>>> import numpy as np
>>> np.set_printoptions(precision=3, suppress=True, linewidth=100)
>>> mat = np.load("w.npy")
>>> print(mat)
[[  1  -2   2]
 [  4  -6  -1]
 [  7  -8   1]
 [ 11 -13   2]
 [  7 -10   5]
 [ 11 -15   8]
 [ 10 -18   4]
 [  7 -23   7]
 [  7 -26   3]
 [  2 -23   4]
 [  1 -20   8]
 [  1 -21   6]
 [  6 -18   2]]
>>> labels = mat[:, 0] > np.median(mat[:, 0])
>>> f = mat[labels].mean(axis=0) - mat[~labels].mean(axis=0)
>>> print(labels.astype(int))
[0 0 0 1 0 1 1 0 0 0 0 0 0]
>>> print(np.argsort(-np.abs(f).round(6), kind="stable"))
[0 2 1]
>>> print(((mat - mat.mean(axis=0)) @ f > 0).astype(int))
[0 0 1 1 1 1 1 1 1 0 0 0 0]
>>> feats = np.load("out8.npy")
>>> print(feats)
[[-2 -2  0]
 [ 0  0  0]
 [ 0  0  1]]
>>> print(np.linalg.matrix_rank(feats - feats[0, 0] * np.eye(3)))
2
>>> x0 = np.array([0, 1, -2])
>>> print(feats @ (2 * x0))
[-4  0 -4]
>>> print(feats @ np.ones(3))
[-4.  0.  1.]
>>> U, sv, vt = np.linalg.svd(feats)
>>> V = vt[:(sv > 1e-8).sum()]
>>> rng = np.random.default_rng(73452)
>>> x0 = feats[0] + 5 * feats[1] + rng.integers(2) * np.eye(3)[1]
>>> print(x0)
[-2. -1.  0.]
>>> print(V.T @ V)
[[0.5 0.5 0. ]
 [0.5 0.5 0. ]
 [0.  0.  1. ]]
>>> M = np.load("case2.npy")
>>> print(M)
[[ 0 -1  2 -1 -6]
 [-1 -2  1 -1 -3]
 [ 2 -1  0  1  0]]
>>> f = np.array([3, 1])
>>> print(np.array([np.convolve(row, f, "same") for row in M]))
[[  0  -3   5  -1 -19]
 [ -3  -7   1  -2 -10]
 [  6  -1  -1   3   1]]
>>> print(np.correlate(M[1], M[0], "full"))
[ 6 13 -6  2 23  0 -5  3  0]
>>> print(np.cross(M[1, :3], M[0, :3]))
[-3  2  1]
>>> F = np.load("dump.npy")
>>> print(F)
[[12 -1]
 [ 0 -3]]
>>> evals, V = np.linalg.eig(F)
>>> print(np.sort(np.linalg.eigvals(F @ F)))
[  9. 144.]
>>> print(np.sort(np.linalg.eigvals(F.T)))
[-3. 12.]
>>> print(evals)
[12. -3.]
>>> J = np.load("arr.npy")
>>> print(J)
[[0 3 0 0]
 [0 0 0 3]
 [0 0 0 3]
 [0 0 0 0]]
>>> print(J.T @ J)
[[ 0  0  0  0]
 [ 0  9  0  0]
 [ 0  0  0  0]
 [ 0  0  0 18]]
>>> print(np.linalg.norm(J, axis=0))
[0.    3.    0.    4.243]
>>> print(np.linalg.pinv(J))
[[0.    0.    0.    0.   ]
 [0.333 0.    0.    0.   ]
 [0.    0.    0.    0.   ]
 [0.    0.167 0.167 0.   ]]
>>> print(J @ J.T)
[[9 0 0 0]
 [0 9 9 0]
 [0 9 9 0]
 [0 0 0 0]]
>>> print(np.argsort(-np.linalg.norm(J, axis=0).round(6), kind="stable")[:3])
[3 1 0]
>>> print([round(float(x), 3) for x in np.linalg.svd(J, compute_uv=False)[:3]])
[4.243, 3.0, 0.0]
>>> print(np.linalg.matrix_rank(J, rtol=0.1))
2
>>> print(np.linalg.cond(J) > 100)
True
>>> print(J @ np.linalg.pinv(J) @ J)
[[0. 3. 0. 0.]
 [0. 0. 0. 3.]
 [0. 0. 0. 3.]
 [0. 0. 0. 0.]]
>>> print(np.unique(J.round(6), axis=0).shape)
(3, 4)
>>> print(np.allclose(J[:-1].T @ np.linalg.lstsq(J[:-1].T, J[-1])[0], J[-1]))
True
>>> x0 = np.array([2, 9, 8, 1, 2])
>>> print(M @ x0)
[ -6 -19  -4]
>>> print(np.einsum("ij,j->i", M, x0))
[ -6 -19  -4]
>>> print(M @ np.eye(5)[1])
[-1. -2. -1.]
>>> print(np.linalg.norm(M @ x0) <= np.linalg.norm(M, 2) * np.linalg.norm(x0) + 1e-9)
True
>>> print((M * x0).sum(axis=1))
[ -6 -19  -4]
>>> print(M @ (2 * x0))
[-12 -38  -8]
>>> X = np.load("m.npy")
>>> print(X)
[[ 0.623 -0.446 -0.327 -0.129]
 [-0.245  0.03  -0.797 -0.686]
 [ 0.245  0.319 -0.598 -0.664]
 [ 0.706 -0.371  0.53   0.485]
 [ 0.     0.345  0.438  0.159]
 [-0.363  0.744 -0.691 -0.827]
 [ 0.995 -0.929  0.159  0.47 ]
 [-0.915  0.874 -0.53  -0.749]
 [ 0.879 -0.843  0.854  0.901]
 [ 0.254  0.119 -0.675 -0.653]
 [-0.686  0.793 -0.935 -0.951]
 [-0.01   0.207  0.523  0.327]
 [-0.149 -0.67   0.68   0.827]
 [ 0.808 -0.371 -0.422 -0.336]
 [-0.336 -0.371 -0.363  0.   ]
 [-0.917  0.859 -0.604 -0.77 ]
 [ 0.912 -0.515 -0.03   0.01 ]
 [-0.814  0.493  0.438  0.273]
 [ 0.06   0.09   0.701  0.558]
 [-0.933 -0.09   0.635  0.757]
 [-0.804  0.617 -0.501 -0.572]
 [-0.881  0.345  0.149  0.178]
 [-0.808  0.77  -0.565 -0.716]
 [ 0.282 -0.47   0.778  0.793]
 [-0.235  0.264  0.363  0.188]
 [ 0.67   0.09  -0.523 -0.592]
 [-0.744  0.716 -0.282 -0.523]
 [-0.11   0.47  -0.438 -0.578]]
>>> dist = np.linalg.norm(X[:, None] - X[None], axis=-1)
>>> print(dist[13].round(6).argsort(kind="stable")[:4])
[13  0 16 25]
>>> print(np.unravel_index(dist.round(6).argmax(), dist.shape))
(np.int64(8), np.int64(10))
>>> print(dist.mean(axis=1).argmax())
8
>>> print((dist + 1e9 * np.eye(28)).round(6).argmin(axis=1))
[13  9  9 23 11 10 16 15 23  2  5  4 23  0  1  7  0 21 11 17 22 17 15 12  4  9 20  2]
